$ python3 -q
>>> import numpy as np
>>> import numpy.linalg as la
>>> np.set_printoptions(precision=2, suppress=True, linewidth=160, sign=" ")
>>> feats = np.loadtxt("layer1.csv", delimiter=",")
>>> feats
array([[-1.,  0.,  0.,  0.,  0.,  0.,  0.,  0.,  0.,  0.],
       [ 0.,  0.,  0.,  0., -2.,  0.,  0.,  0.,  0.,  0.],
       [ 0.,  2.,  0.,  0.,  0.,  0.,  0.,  0.,  0.,  0.],
       [ 0.,  0.,  0.,  0.,  0.,  0.,  0.,  0., -2.,  0.],
       [ 0.,  0.,  0.,  0.,  0., -3.,  0.,  0.,  0.,  0.],
       [ 0.,  0., -3.,  0.,  0.,  0.,  0.,  0.,  0.,  0.],
       [ 0.,  0.,  0.,  0.,  0.,  0.,  0.,  0.,  0.,  0.],
       [ 0.,  0.,  0.,  0.,  0.,  0.,  0.,  0.,  0., -3.],
       [ 0.,  0.,  0., -1.,  0.,  0.,  0.,  0.,  0.,  0.],
       [ 0.,  0.,  0.,  0.,  0.,  0.,  3.,  0.,  0.,  0.]])
>>> # splits into 4 blocks
>>> def softmax(z):
...     e = np.exp(z - z.max(axis=-1, keepdims=True))
...     return e / e.sum(axis=-1, keepdims=True)
... 
>>> softmax(feats[6] + 3)
array([ 0.1,  0.1,  0.1,  0.1,  0.1,  0.1,  0.1,  0.1,  0.1,  0.1])
>>> att = feats @ feats.T / np.sqrt(10)
>>> softmax(att).round(6).argmax(axis=1)
array([ 0,  1,  2,  3,  4,  5,  0,  7,  8,  9])
>>> softmax(att)[6] @ feats
array([-0.1,  0.2, -0.3, -0.1, -0.2, -0.3,  0.3,  0. , -0.2, -0.3])
>>> rng = np.random.default_rng(51)
>>> idx = rng.permutation(10)
>>> idx
array([ 1,  9,  3,  0,  5,  7,  2,  8,  6,  4])
>>> Y = feats[idx][:, idx]
>>> round(float(la.det(Y)), 2), round(la.det(feats[idx]), 2)
(0.0, np.float64(0.0))
>>> np.diag(Y)
array([ 0.,  0.,  0., -1.,  0.,  0.,  0.,  0.,  0.,  0.])
>>> K = np.loadtxt("out8.csv", delimiter=",")
>>> K
array([[  7.,  -8.,   0.],
       [  2.,   1.,   2.],
       [  7.,   3.,   7.],
       [  7.,  -4.,  13.],
       [ 10.,  -7.,  14.],
       [  3., -15.,  22.],
       [  5.,  -9.,  13.],
       [ 10.,  -9.,  10.],
       [ 10., -12.,   2.],
       [ 18., -12.,  -3.],
       [ 20., -11.,   6.],
       [ 14., -16.,   0.],
       [ 11.,  -9.,   5.],
       [ 17.,   0.,  -3.],
       [ 11.,   3.,  -3.],
       [ 12.,   7.,  -7.],
       [  4.,  12.,   0.],
       [ 11.,   4.,  -5.],
       [ 17.,   3.,   3.],
       [ 12.,   3.,   7.],
       [  6.,   7.,   0.],
       [  2.,  14.,   9.],
       [  1.,  19.,   9.],
       [  3.,  23.,  17.],
       [  8.,  31.,  17.],
       [ 12.,  39.,  24.],
       [ 13.,  35.,  15.],
       [ 11.,  34.,  16.],
       [  7.,  30.,  11.],
       [ 11.,  34.,   8.],
       [ 11.,  30.,  -1.],
       [ 17.,  23.,   4.],
       [ 17.,  15.,  -3.],
       [  9.,  17.,  -7.],
       [  1.,  26.,  -2.],
       [  1.,  28., -10.],
       [  3.,  25., -13.]])
>>> Xs = K - K.mean(axis=1)
Traceback (most recent call last):
  File "<python-input-19>", line 1, in <module>
    Xs = K - K.mean(axis=1)
         ~~^~~~~~~~~~~~~~~~
ValueError: operands could not be broadcast together with shapes (37,3) (37,) 
>>> Xs = K - K.mean(axis=0)
>>> U, s, Vh = la.svd(Xs, full_matrices=False)
>>> np.searchsorted(np.cumsum(s ** 2) / (s ** 2).sum(), 0.9) + 1
np.int64(2)
>>> np.abs(Vh[0]).argmax()
np.int64(1)
>>> Vh[0] * np.sign(Vh[0, np.abs(Vh[0]).argmax()])
array([-0.07,  0.99,  0.08])
>>> C = K[[19, 4]].astype(float)
>>> for _ in range(5):
...     idx = la.norm(K[:, None] - C, axis=-1).argmin(axis=1)
...     C = np.array([K[idx == j].mean(axis=0) for j in range(2)])
... 
>>> idx
array([ 1,  1,  1,  1,  1,  1,  1,  1,  1,  1,  1,  1,  1,  1,  1,  1,  0,  1,  1,  1,  1,  0,  0,  0,  0,  0,  0,  0,  0,  0,  0,  0,  0,  0,  0,  0,  0])
>>> np.abs(C[1] - C[0]).argmax()
np.int64(1)
>>> P = K @ la.solve(K.T @ K, K.T)
>>> np.round(np.diag(P), 2) + 0
array([ 0.03,  0.  ,  0.02,  0.06,  0.09,  0.2 ,  0.07,  0.07,  0.05,  0.14,  0.14,  0.1 ,  0.05,  0.1 ,  0.04,  0.08,  0.01,  0.05,  0.08,  0.04,  0.01,
        0.03,  0.04,  0.1 ,  0.11,  0.2 ,  0.12,  0.12,  0.08,  0.09,  0.09,  0.09,  0.1 ,  0.07,  0.06,  0.12,  0.14])
>>> J = np.array([[7, -4, 8, -5, -6],
...     [-3, -8, -7, 3, -2],
...     [5, 0, 0, -4, -9],
...     [2, -6, 9, -6, -8],
...     [8, 3, -5, 2, 7],
...     [8, -7, 6, 7, -2]])
>>> J[-1] = J[0] + 3 * J[1]
>>> J
array([[  7,  -4,   8,  -5,  -6],
       [ -3,  -8,  -7,   3,  -2],
       [  5,   0,   0,  -4,  -9],
       [  2,  -6,   9,  -6,  -8],
       [  8,   3,  -5,   2,   7],
       [ -2, -28, -13,   4, -12]])
>>> Y = np.c_[J[:, :3] @ np.array([[0, 0, 1], [0, 2, 3], [0, 2, 3]]), np.array([0, -2, 0, 0, -2, -2])]
>>> Y
array([[   0,    8,   19,    0],
       [   0,  -30,  -48,   -2],
       [   0,    0,    5,    0],
       [   0,    6,   11,    0],
       [   0,   -4,    2,   -2],
       [   0,  -82, -125,   -2]])
>>> la.matrix_rank(Y)
np.int64(3)
>>> la.lstsq(J, Y[:, 0])[0]
array([ 0.,  0.,  0.,  0.,  0.])
>>> Xs = K - K.mean(axis=0)
>>> V = la.svd(Xs)[2][:1]
>>> Y = Xs - Xs @ V.T @ V
>>> np.round(np.diag(V.T @ V), 2) + 0
array([ 0.  ,  0.99,  0.01])
>>> (Xs @ V.T).std(axis=0)
array([ 16.67])
>>> np.cov(Xs @ V.T, rowvar=False)
array( 285.75)
>>> round(float(la.norm(Y) / la.norm(Xs)), 2)
0.52
>>> ang = np.radians(135)
>>> r_ = np.eye(5)
>>> r_[2, 2] = r_[4, 4] = np.cos(ang)
>>> r_[2, 4], r_[4, 2] = -np.sin(ang), np.sin(ang)
>>> r_
array([[ 1.  ,  0.  ,  0.  ,  0.  ,  0.  ],
       [ 0.  ,  1.  ,  0.  ,  0.  ,  0.  ],
       [ 0.  ,  0.  , -0.71,  0.  , -0.71],
       [ 0.  ,  0.  ,  0.  ,  1.  ,  0.  ],
       [ 0.  ,  0.  ,  0.71,  0.  , -0.71]])
>>> Y = J @ r_.T
>>> np.round(la.det(r_), 2), round(float(np.trace(r_)), 2)
(np.float64(1.0), 1.59)
>>> la.svd(J, compute_uv=False), la.svd(Y, compute_uv=False)
(array([ 35.63,  22.15,  11.32,   6.88,   0.76]), array([ 35.63,  22.15,  11.32,   6.88,   0.76]))
>>> W0 = -3 * np.eye(4) + np.eye(4, k=1)
>>> W0
array([[-3.,  1.,  0.,  0.],
       [ 0., -3.,  1.,  0.],
       [ 0.,  0., -3.,  1.],
       [ 0.,  0.,  0., -3.]])
>>> Y = la.inv(W0)
>>> Y
array([[-0.33, -0.11, -0.04, -0.01],
       [-0.  , -0.33, -0.11, -0.04],
       [-0.  , -0.  , -0.33, -0.11],
       [-0.  , -0.  , -0.  , -0.33]])
>>> W0 @ Y
array([[ 1.,  0.,  0.,  0.],
       [ 0.,  1.,  0.,  0.],
       [ 0.,  0.,  1.,  0.],
       [ 0.,  0.,  0.,  1.]])
>>> round(float(la.slogdet(W0)[0]), 2)
1.0
>>> np.allclose(Y, W0.T)
False
>>> np.sort(np.abs(la.eigvals(Y)))
array([ 0.33,  0.33,  0.33,  0.33])
>>> la.matrix_power(Y, 3)
array([[-0.04, -0.04, -0.02, -0.01],
       [ 0.  , -0.04, -0.04, -0.02],
       [ 0.  ,  0.  , -0.04, -0.04],
       [ 0.  ,  0.  ,  0.  , -0.04]])
>>> np.round(la.det(Y), 2)
np.float64(0.01)
>>> Y @ Y
array([[ 0.11,  0.07,  0.04,  0.02],
       [ 0.  ,  0.11,  0.07,  0.04],
       [ 0.  ,  0.  ,  0.11,  0.07],
       [ 0.  ,  0.  ,  0.  ,  0.11]])
>>> round(np.trace(Y), 2)
np.float64(-1.33)
>>> np.allclose(Y, Y.T)
False
>>> Y = np.array([[0, -2, -1, 0], [-2, 1, 0, 2], [-2, -2, 0, -2], [-1, -1, 2, -2]])
>>> M = np.triu(Y, 1)
>>> M
array([[ 0, -2, -1,  0],
       [ 0,  0,  0,  2],
       [ 0,  0,  0, -2],
       [ 0,  0,  0,  0]])
>>> # triangular
>>> round(float(np.trace(la.pinv(M) @ M)), 2)
2.0
>>> np.allclose(M[:-1].T @ la.lstsq(M[:-1].T, M[-1])[0], M[-1])
True
>>> la.lstsq(M[:-1].T, M[-1])[2]
np.int32(2)
>>> np.abs(np.diag(la.qr(M)[1])) > 1e-9
array([False, False, False, False])
>>> U, s, Vh = la.svd(M)
>>> np.argmax(s[:-1] / (s[1:] + 1e-6)) + 1
np.int64(2)
>>> Y = U[:, :2] @ np.diag(s[:2]) @ Vh[:2]
>>> la.matrix_rank(M, rtol=0.05)
np.int64(2)
>>> Y
array([[ 0., -2., -1.,  0.],
       [ 0.,  0.,  0.,  2.],
       [ 0.,  0.,  0., -2.],
       [ 0.,  0.,  0.,  0.]])
>>> round(la.norm(M - Y, 2), 2), s[2]
(np.float64(0.0), np.float64(0.0))
>>> round(np.abs(M - Y).max(), 2)
np.float64(0.0)
>>> la.matrix_rank(Y)
np.int64(2)
>>> r = la.matrix_rank(Y)
>>> r
np.int64(2)
>>> null = la.svd(Y)[2][r:].T
>>> [int(la.matrix_rank(Y[:i])) for i in range(1, len(Y) + 1)]
[1, 2, 2, 2]
>>> Y @ null
array([[ 0.,  0.],
       [ 0.,  0.],
       [ 0.,  0.],
       [ 0.,  0.]])
>>> data = np.load("dump.npy")
>>> data
array([[ 8,  0,  0, -7, -1, -1, -5,  2],
       [ 0, -8,  2, -3, -4, -6, -3, -1],
       [ 0,  2, 10, -2,  4, -5,  1, -5],
       [-7, -3, -2, 10,  3, -1,  6,  2],
       [-1, -4,  4,  3,  8,  6, -7,  1],
       [-1, -6, -5, -1,  6, -4, -3, -5],
       [-5, -3,  1,  6, -7, -3, -2, -5],
       [ 2, -1, -5,  2,  1, -5, -5, -2]])
>>> # symmetric, so the eigenvalues are real
>>> round(la.eigvalsh(data).min(), 2)
np.float64(-16.59)
>>> w, V = la.eigh(data)
>>> (w > 1e-8).sum(), (w < -1e-8).sum()
(np.int64(5), np.int64(3))
>>> la.eigvalsh(data + 4 * np.eye(8))
array([-12.59,  -6.18,  -3.38,   4.75,   9.02,  17.73,  19.07,  23.58])
>>> np.round(V.T @ V, 2) + 0
array([[ 1.,  0.,  0.,  0.,  0.,  0.,  0.,  0.],
       [ 0.,  1.,  0.,  0.,  0.,  0.,  0.,  0.],
       [ 0.,  0.,  1.,  0.,  0.,  0.,  0.,  0.],
       [ 0.,  0.,  0.,  1.,  0.,  0.,  0.,  0.],
       [ 0.,  0.,  0.,  0.,  1.,  0.,  0.,  0.],
       [ 0.,  0.,  0.,  0.,  0.,  1.,  0.,  0.],
       [ 0.,  0.,  0.,  0.,  0.,  0.,  1.,  0.],
       [ 0.,  0.,  0.,  0.,  0.,  0.,  0.,  1.]])
>>> np.unique(w.round(6) + 0, return_counts=True)[1]
array([ 1,  1,  1,  1,  1,  1,  1,  1])
>>> w.sum(), np.trace(data)
(np.float64(20.0), np.int64(20))
>>> la.eigvalsh(data @ data)
array([   0.56,   25.15,   54.54,  103.57,  188.43,  227.19,  275.08,  383.48])
>>> np.abs(V[:, -1]).round(6).argmax()
np.int64(3)
>>> np.round(V @ np.diag(w) @ V.T, 2) + 0
array([[ 8.,  0.,  0., -7., -1., -1., -5.,  2.],
       [ 0., -8.,  2., -3., -4., -6., -3., -1.],
       [ 0.,  2., 10., -2.,  4., -5.,  1., -5.],
       [-7., -3., -2., 10.,  3., -1.,  6.,  2.],
       [-1., -4.,  4.,  3.,  8.,  6., -7.,  1.],
       [-1., -6., -5., -1.,  6., -4., -3., -5.],
       [-5., -3.,  1.,  6., -7., -3., -2., -5.],
       [ 2., -1., -5.,  2.,  1., -5., -5., -2.]])
>>> np.abs(V[:, -1])
array([ 0.59,  0.14,  0.12,  0.71,  0.05,  0.03,  0.33,  0.04])
>>> W1 = np.array([[3, 7, 4],
...     [1, 8, 0],
...     [4, 1, 6],
...     [2, 2, 5],
...     [3, 3, 9],
...     [0, 0, 6],
...     [1, 4, 1],
...     [7, 9, 6]])
>>> coef = np.array([0, 2, 3])
>>> hid = np.maximum(data @ W1 + coef, 0)
>>> hid
array([[  16,   39,    0],
       [   0,    0,    0],
       [  16,    0,   30],
       [  17,    0,   52],
       [  39,    0,  145],
       [   0,    0,    0],
       [   0,    0,    0],
       [   0,    0,    0]])
>>> (hid > 0).mean(axis=0)
array([ 0.5 ,  0.12,  0.38])
>>> (hid > 0).astype(int)
array([[ 1,  1,  0],
       [ 0,  0,  0],
       [ 1,  0,  1],
       [ 1,  0,  1],
       [ 1,  0,  1],
       [ 0,  0,  0],
       [ 0,  0,  0],
       [ 0,  0,  0]])
>>> C = np.array([[-8, 0, 3], [-4, 2, 6], [3, -2, 9]])
>>> W1 @ C
array([[-40,   6,  87],
       [-40,  16,  51],
       [-18, -10,  72],
       [ -9,  -6,  63],
       [ -9, -12, 108],
       [ 18, -12,  54],
       [-21,   6,  36],
       [-74,   6, 129]])
>>> hid @ C
array([[-284,   78,  282],
       [   0,    0,    0],
       [ -38,  -60,  318],
       [  20, -104,  519],
       [ 123, -290, 1422],
       [   0,    0,    0],
       [   0,    0,    0],
       [   0,    0,    0]])
>>> u = np.array([3, 3])
>>> np.cross(data[3, :3], data[2, :3])
array([-26,  70, -14])
>>> np.array([np.convolve(row, u, "same") for row in data])
array([[ 24,  24,   0, -21, -24,  -6, -18,  -9],
       [  0, -24, -18,  -3, -21, -30, -27, -12],
       [  0,   6,  36,  24,   6,  -3, -12, -12],
       [-21, -30, -15,  24,  39,   6,  15,  24],
       [ -3, -15,   0,  21,  33,  42,  -3, -18],
       [ -3, -21, -33, -18,  15,   6, -21, -24],
       [-15, -24,  -6,  21,  -3, -30, -15, -21],
       [  6,   3, -18,  -9,   9, -12, -30, -21]])
>>> np.round(la.norm(data, 1), 2), round(la.norm(data, np.inf), 2)
(np.float64(34.0), np.float64(34.0))
>>> data[0] @ data[3]
np.int64(-154)
>>> la.norm(data, axis=1).argmax()
np.int64(3)
>>> np.round(la.norm(data, 2), 2)
np.float64(19.58)
>>> round(la.norm(data[0] - data[3]), 2)
np.float64(25.77)
>>> la.norm(data, axis=0)
array([ 12.  ,  11.79,  13.23,  14.56,  13.86,  12.21,  12.57,   9.43])
>>> la.norm(data, axis=1)
array([ 12.  ,  11.79,  13.23,  14.56,  13.86,  12.21,  12.57,   9.43])
>>> round(la.norm(data, "nuc"), 2)
np.float64(88.29)
>>> X = np.load("arr.npy")
>>> X
array([[-2.69, -0.64, -5.42, -1.82, -3.34, -2.94, -1.88],
       [ 1.79,  0.36,  3.62,  1.31,  2.18,  2.05,  1.27],
       [-0.85, -0.18, -1.76, -0.62, -1.1 , -0.94, -0.54],
       [ 1.77,  0.29,  3.61,  1.2 ,  2.12,  1.93,  1.09],
       [ 0.92,  0.17,  1.83,  0.56,  1.04,  0.9 ,  0.47],
       [-1.83, -0.35, -3.52, -1.21, -2.13, -2.01, -1.16],
       [-2.71, -0.61, -5.44, -1.8 , -3.3 , -2.94, -1.71],
       [-0.07,  0.01, -0.06,  0.  ,  0.  , -0.08, -0.11],
       [-1.  , -0.19, -1.83, -0.62, -1.15, -1.  , -0.65],
       [ 1.77,  0.43,  3.55,  1.24,  2.25,  1.94,  1.24],
       [ 0.04, -0.09,  0.04, -0.02, -0.02,  0.  , -0.11],
       [-2.69, -0.54, -5.36, -1.83, -3.29, -3.02, -1.9 ],
       [-2.7 , -0.69, -5.36, -1.85, -3.34, -3.03, -1.86],
       [-0.86, -0.15, -1.74, -0.59, -1.14, -0.97, -0.6 ],
       [-2.68, -0.57, -5.38, -1.85, -3.4 , -3.07, -1.87],
       [ 0.9 ,  0.17,  1.72,  0.6 ,  1.08,  1.02,  0.62],
       [-1.75, -0.4 , -3.62, -1.22, -2.27, -1.96, -1.19],
       [ 2.74,  0.61,  5.41,  1.71,  3.33,  3.02,  1.77]])
>>> Y = X + rng.integers(-2, 3, (18, 1)) @ rng.integers(-2, 3, (1, 7))
>>> Y
array([[ 1.31, -0.64, -7.42, -5.82, -3.34,  1.06,  2.12],
       [-0.21,  0.36,  4.62,  3.31,  2.18,  0.05, -0.73],
       [ 1.15, -0.18, -2.76, -2.62, -1.1 ,  1.06,  1.46],
       [-2.23,  0.29,  5.61,  5.2 ,  2.12, -2.07, -2.91],
       [ 0.92,  0.17,  1.83,  0.56,  1.04,  0.9 ,  0.47],
       [-5.83, -0.35, -1.52,  2.79, -2.13, -6.01, -5.16],
       [-2.71, -0.61, -5.44, -1.8 , -3.3 , -2.94, -1.71],
       [-4.07,  0.01,  1.94,  4.  ,  0.  , -4.08, -4.11],
       [ 3.  , -0.19, -3.83, -4.62, -1.15,  3.  ,  3.35],
       [ 1.77,  0.43,  3.55,  1.24,  2.25,  1.94,  1.24],
       [ 2.04, -0.09, -0.96, -2.02, -0.02,  2.  ,  1.89],
       [-6.69, -0.54, -3.36,  2.17, -3.29, -7.02, -5.9 ],
       [-6.7 , -0.69, -3.36,  2.15, -3.34, -7.03, -5.86],
       [ 1.14, -0.15, -2.74, -2.59, -1.14,  1.03,  1.4 ],
       [-0.68, -0.57, -6.38, -3.85, -3.4 , -1.07,  0.13],
       [ 2.9 ,  0.17,  0.72, -1.4 ,  1.08,  3.02,  2.62],
       [-1.75, -0.4 , -3.62, -1.22, -2.27, -1.96, -1.19],
       [ 0.74,  0.61,  6.41,  3.71,  3.33,  1.02, -0.23]])
>>> np.abs(Y - X).sum(axis=1)
array([ 18.,   9.,   9.,  18.,   0.,  18.,   0.,  18.,  18.,   0.,   9.,  18.,  18.,   9.,   9.,   9.,   0.,   9.])
>>> la.matrix_rank(Y - X, tol=1e-8)
np.int64(1)
>>> np.round(la.svd(Y - X, compute_uv=False), 2) + 0
array([ 24.39,   0.  ,   0.  ,   0.  ,   0.  ,   0.  ,   0.  ])
>>> Y - X
array([[ 4.,  0., -2., -4.,  0.,  4.,  4.],
       [-2.,  0.,  1.,  2.,  0., -2., -2.],
       [ 2.,  0., -1., -2.,  0.,  2.,  2.],
       [-4.,  0.,  2.,  4.,  0., -4., -4.],
       [ 0.,  0.,  0.,  0.,  0.,  0.,  0.],
       [-4.,  0.,  2.,  4.,  0., -4., -4.],
       [ 0.,  0.,  0.,  0.,  0.,  0.,  0.],
       [-4.,  0.,  2.,  4.,  0., -4., -4.],
       [ 4.,  0., -2., -4.,  0.,  4.,  4.],
       [ 0.,  0.,  0.,  0.,  0.,  0.,  0.],
       [ 2.,  0., -1., -2.,  0.,  2.,  2.],
       [-4.,  0.,  2.,  4.,  0., -4., -4.],
       [-4.,  0.,  2.,  4.,  0., -4., -4.],
       [ 2.,  0., -1., -2.,  0.,  2.,  2.],
       [ 2.,  0., -1., -2.,  0.,  2.,  2.],
       [ 2.,  0., -1., -2.,  0.,  2.,  2.],
       [ 0.,  0.,  0.,  0.,  0.,  0.,  0.],
       [-2.,  0.,  1.,  2.,  0., -2., -2.]])
